% ipython --no-banner

In [1]: import numpy as np

In [2]: import numpy.linalg as la

In [3]: np.set_printoptions(precision=2, suppress=True, linewidth=200, sign=" ")

In [4]: Y = np.array([[0, -2, 0, 0, 2, 1, 0],
   ...:     [1, 0, -1, -2, -2, 0, 2],
   ...:     [1, -1, -2, -1, -2, 2, 1],
   ...:     [-1, -2, 2, 0, 2, -1, -1],
   ...:     [2, 2, -1, -1, 0, -1, -1],
   ...:     [-2, 1, -2, 1, -1, -2, -2],
   ...:     [-2, 0, -2, -2, 1, -2, -1]])

In [5]: E = Y - Y.T

In [6]: E
Out[6]: 
array([[ 0, -3, -1,  1,  0,  3,  2],
       [ 3,  0,  0,  0, -4, -1,  2],
       [ 1,  0,  0, -3, -1,  4,  3],
       [-1,  0,  3,  0,  3, -2,  1],
       [ 0,  4,  1, -3,  0,  0, -2],
       [-3,  1, -4,  2,  0,  0,  0],
       [-2, -2, -3, -1,  2,  0,  0]])

In [7]: U, sv, vt = la.svd(E)

In [8]: vecs = vt[:(sv > 1e-8).sum()]

In [9]: rng = np.random.default_rng(931167)

In [10]: x = E[5] + 2 * E[4] + rng.integers(2) * np.eye(7)[6]

In [11]: x
Out[11]: array([-3.,  9., -2., -4.,  0.,  0., -4.])

In [12]: np.round(la.norm(x - vecs.T @ vecs @ x), 2)
Out[12]: np.float64(0.0)

In [13]: la.matrix_rank(np.vstack([E, x]))
Out[13]: np.int64(6)

In [14]: np.diag(vecs.T @ vecs)
Out[14]: array([ 0.55,  0.92,  0.89,  0.96,  0.7 ,  1.  ,  0.99])

In [15]: round(la.norm(E, 2) / la.norm(E), 2)
Out[15]: np.float64(0.55)

In [16]: np.argsort(-la.norm(E, axis=0).round(6), kind="stable")[:3]
Out[16]: array([ 2,  1,  4])

In [17]: round(float(np.trace(la.pinv(E) @ E)), 2)
Out[17]: 6.0

In [18]: la.lstsq(E[:-1].T, E[-1])[2]
Out[18]: np.int32(6)

In [19]: np.abs(np.diag(la.qr(E)[1])) > 1e-9
Out[19]: array([ True,  True,  True,  True,  True,  True, False])

In [20]: x = np.array([-1, 5, 4, -1, 1, 1, -1])

In [21]: x @ E @ x
Out[21]: np.int64(0)

In [22]: np.round(la.det(E), 2)
Out[22]: np.float64(0.0)

In [23]: np.round(la.svd(E, compute_uv=False), 2) + 0
Out[23]: array([ 7.73,  7.73,  5.6 ,  5.6 ,  2.6 ,  2.6 ,  0.  ])

In [24]: Q = la.solve(np.eye(7) - E, np.eye(7) + E)

In [25]: round(la.det(Q), 2)
Out[25]: np.float64(1.0)

In [26]: E.sum(axis=1)
Out[26]: array([ 2,  0,  4,  4,  0, -4, -6])

In [27]: np.count_nonzero(E)
Out[27]: np.int64(32)

In [28]: la.matrix_rank(E)
Out[28]: np.int64(6)

In [29]: np.round(la.svd(E, compute_uv=False), 2) + 0
Out[29]: array([ 7.73,  7.73,  5.6 ,  5.6 ,  2.6 ,  2.6 ,  0.  ])

In [30]: la.rank(E)
AttributeError: module 'numpy.linalg' has no attribute 'rank'


In [31]: J = np.loadtxt("a.csv", delimiter=",")

In [32]: J
Out[32]: 
array([[ 0.98, -0.12, -0.11,  0.11,  0.04,  0.05],
       [-0.12,  0.3 , -0.62,  0.62,  0.21,  0.29],
       [-0.11, -0.62,  0.45,  0.55,  0.18,  0.26],
       [ 0.11,  0.62,  0.55,  0.45, -0.18, -0.26],
       [ 0.04,  0.21,  0.18, -0.18,  0.94, -0.09],
       [ 0.05,  0.29,  0.26, -0.26, -0.09,  0.88]])

In [33]: x = np.array([0, 4, 8, 1, 4, 3])

In [34]: np.round(J.T @ (J @ x), 2) + 0
Out[34]: array([ 0.,  4.,  8.,  1.,  4.,  3.])

In [35]: round(float(la.det(J)), 2)
Out[35]: -1.0

In [36]: np.sort(np.abs(np.degrees(np.angle(la.eigvals(J)))))
Out[36]: array([   0.,    0.,    0.,    0.,    0.,  180.])

In [37]: lab = rng.permutation(7)

In [38]: lab
Out[38]: array([ 0,  6,  1,  5,  3,  4,  2])

In [39]: Y = E[lab][:, lab]

In [40]: np.diag(Y)
Out[40]: array([ 0,  0,  0,  0,  0,  0,  0])

In [41]: np.trace(Y)
Out[41]: np.int64(0)

In [42]: np.round(np.sort(np.abs(la.eigvals(Y))), 2) + 0
Out[42]: array([ 0.  ,  2.6 ,  2.6 ,  5.6 ,  5.6 ,  7.73,  7.73])

In [43]: np.round(la.det(Y), 2), round(float(la.det(E[lab])), 2)
Out[43]: (np.float64(0.0), 0.0)

In [44]: Y = la.inv(J)

In [45]: np.allclose(Y, J.T)
Out[45]: True

In [46]: la.det(J) * Y
Out[46]: 
array([[-0.98,  0.12,  0.11, -0.11, -0.04, -0.05],
       [ 0.12, -0.3 ,  0.62, -0.62, -0.21, -0.29],
       [ 0.11,  0.62, -0.45, -0.55, -0.18, -0.26],
       [-0.11, -0.62, -0.55, -0.45,  0.18,  0.26],
       [-0.04, -0.21, -0.18,  0.18, -0.94,  0.09],
       [-0.05, -0.29, -0.26,  0.26,  0.09, -0.88]])

In [47]: np.round(J @ Y, 2) + 0
Out[47]: 
array([[ 1.,  0.,  0.,  0.,  0.,  0.],
       [ 0.,  1.,  0.,  0.,  0.,  0.],
       [ 0.,  0.,  1.,  0.,  0.,  0.],
       [ 0.,  0.,  0.,  1.,  0.,  0.],
       [ 0.,  0.,  0.,  0.,  1.,  0.],
       [ 0.,  0.,  0.,  0.,  0.,  1.]])

In [48]: round(float(la.det(J) * la.det(Y)), 2)
Out[48]: 1.0

In [49]: lab = rng.permutation(6)

In [50]: Y = J[:, lab] * rng.choice([-1, 1], 6)

In [51]: Y
Out[51]: 
array([[ 0.04, -0.98,  0.11,  0.12,  0.05,  0.11],
       [ 0.21,  0.12,  0.62, -0.3 ,  0.29,  0.62],
       [ 0.18,  0.11, -0.45,  0.62,  0.26,  0.55],
       [-0.18, -0.11, -0.55, -0.62, -0.26,  0.45],
       [ 0.94, -0.04, -0.18, -0.21, -0.09, -0.18],
       [-0.09, -0.05, -0.26, -0.29,  0.88, -0.26]])

In [52]: U, _, vt = la.svd(J.T @ Y)

In [53]: np.round(la.lstsq(J, Y)[0], 2) + 0
Out[53]: 
array([[ 0., -1.,  0.,  0.,  0.,  0.],
       [ 0.,  0.,  0., -1.,  0.,  0.],
       [ 0.,  0., -1.,  0.,  0.,  0.],
       [ 0.,  0.,  0.,  0.,  0.,  1.],
       [ 1.,  0.,  0.,  0.,  0.,  0.],
       [ 0.,  0.,  0.,  0.,  1.,  0.]])

In [54]: x = np.array([2, 0, 3, 1, 1, 3])

In [55]: y = J @ x

In [56]: y
Out[56]: array([ 1.93, -0.41,  2.64,  1.36,  1.12,  3.17])

In [57]: np.round(la.solve(J, 3 * y), 2) + 0
Out[57]: array([ 6.,  0.,  9.,  3.,  3.,  9.])

In [58]: theta = rng.uniform(0, 2 * np.pi, 25)

In [59]: Q, _ = la.qr(np.array([[0.5, 0.8],
    ...:     [0.2, 0.7],
    ...:     [-1.2, -0.7],
    ...:     [1.7, 0.5],
    ...:     [1.2, -0.5],
    ...:     [-0.5, -0.8],
    ...:     [0.6, 1.0],
    ...:     [-0.8, 0.6],
    ...:     [-1.8, 1.5]]))

In [60]: W0 = 20 * np.c_[np.cos(theta), np.sin(theta)] @ Q.T

In [61]: W0
Out[61]: 
array([[  3.83,   1.89,  -8.05,  10.94,   6.93,  -3.83,   4.63,  -4.37,  -9.69],
       [  2.32,   3.02,   1.14,  -4.32,  -7.74,  -2.32,   3.  ,   6.62,  15.73],
       [  7.18,   5.75,  -7.98,   7.58,  -1.12,  -7.18,   8.92,   2.77,   7.36],
       [  6.11,   5.43,  -5.05,   3.28,  -4.4 ,  -6.11,   7.64,   5.04,  12.51],
       [ -1.87,  -2.69,  -1.75,   5.  ,   7.89,   1.87,  -2.45,  -6.62, -15.67],
       [  4.09,   4.24,  -1.47,  -1.28,  -6.74,  -4.09,   5.18,   6.32,  15.25],
       [ -4.22,  -4.32,   1.67,   1.04,   6.64,   4.22,  -5.34,  -6.28, -15.16],
       [  0.36,   1.56,   3.69,  -7.05,  -8.16,  -0.36,   0.58,   6.43,  15.03],
       [  7.24,   5.69,  -8.4 ,   8.28,  -0.42,  -7.24,   8.98,   2.24,   6.15],
       [  4.99,   4.81,  -2.95,   0.55,  -5.92,  -4.99,   6.29,   5.92,  14.43],
       [  7.14,   5.77,  -7.81,   7.3 ,  -1.37,  -7.14,   8.88,   2.96,   7.8 ],
       [ -3.96,  -4.15,   1.26,   1.53,   6.84,   3.96,  -5.02,  -6.36, -15.33],
       [  6.59,   4.59,  -9.55,  11.01,   3.39,  -6.59,   8.11,  -0.89,  -1.23],
       [  5.62,   3.56,  -9.29,  11.46,   5.15,  -5.62,   6.89,  -2.51,  -5.13],
       [ -0.76,   0.69,   5.  ,  -8.36,  -8.12,   0.76,  -0.81,   6.11,  14.13],
       [ -5.4 ,  -5.05,   3.68,  -1.47,   5.45,   5.4 ,  -6.78,  -5.66, -13.88],
       [ -4.34,  -2.34,   8.46, -11.2 ,  -6.54,   4.34,  -5.27,   3.93,   8.6 ],
       [ -7.2 ,  -5.46,   9.02,  -9.45,  -0.89,   7.2 ,  -8.92,  -1.21,  -3.75],
       [  4.66,   2.64,  -8.7 ,  11.32,   6.25,  -4.66,   5.68,  -3.62,  -7.83],
       [ -6.77,  -4.8 ,   9.52, -10.78,  -2.91,   6.77,  -8.35,   0.47,   0.23],
       [ -7.23,  -5.71,   8.3 ,  -8.11,   0.6 ,   7.23,  -8.97,  -2.38,  -6.46],
       [ -4.9 ,  -2.86,   8.86, -11.39,  -6.01,   4.9 ,  -5.97,   3.38,   7.24],
       [ -7.24,  -5.68,   8.46,  -8.39,   0.32,   7.24,  -8.98,  -2.16,  -5.96],
       [  4.24,   4.34,  -1.71,  -0.99,  -6.62,  -4.24,   5.37,   6.27,  15.14],
       [  5.1 ,   3.06,  -8.99,  11.43,   5.79,  -5.1 ,   6.23,  -3.15,  -6.69]])

In [62]: Xs = W0 - W0.mean(axis=0)

In [63]: vecs = la.svd(Xs)[2][:2]

In [64]: Y = Xs - Xs @ vecs.T @ vecs

In [65]: la.norm(Y, axis=1).round(6).argmax()
Out[65]: np.int64(0)

In [66]: (Xs @ vecs.T).std(axis=0)
Out[66]: array([ 14.63,  13.48])

In [67]: np.round(Y.std(axis=0), 2) + 0
Out[67]: array([ 0.,  0.,  0.,  0.,  0.,  0.,  0.,  0.,  0.])
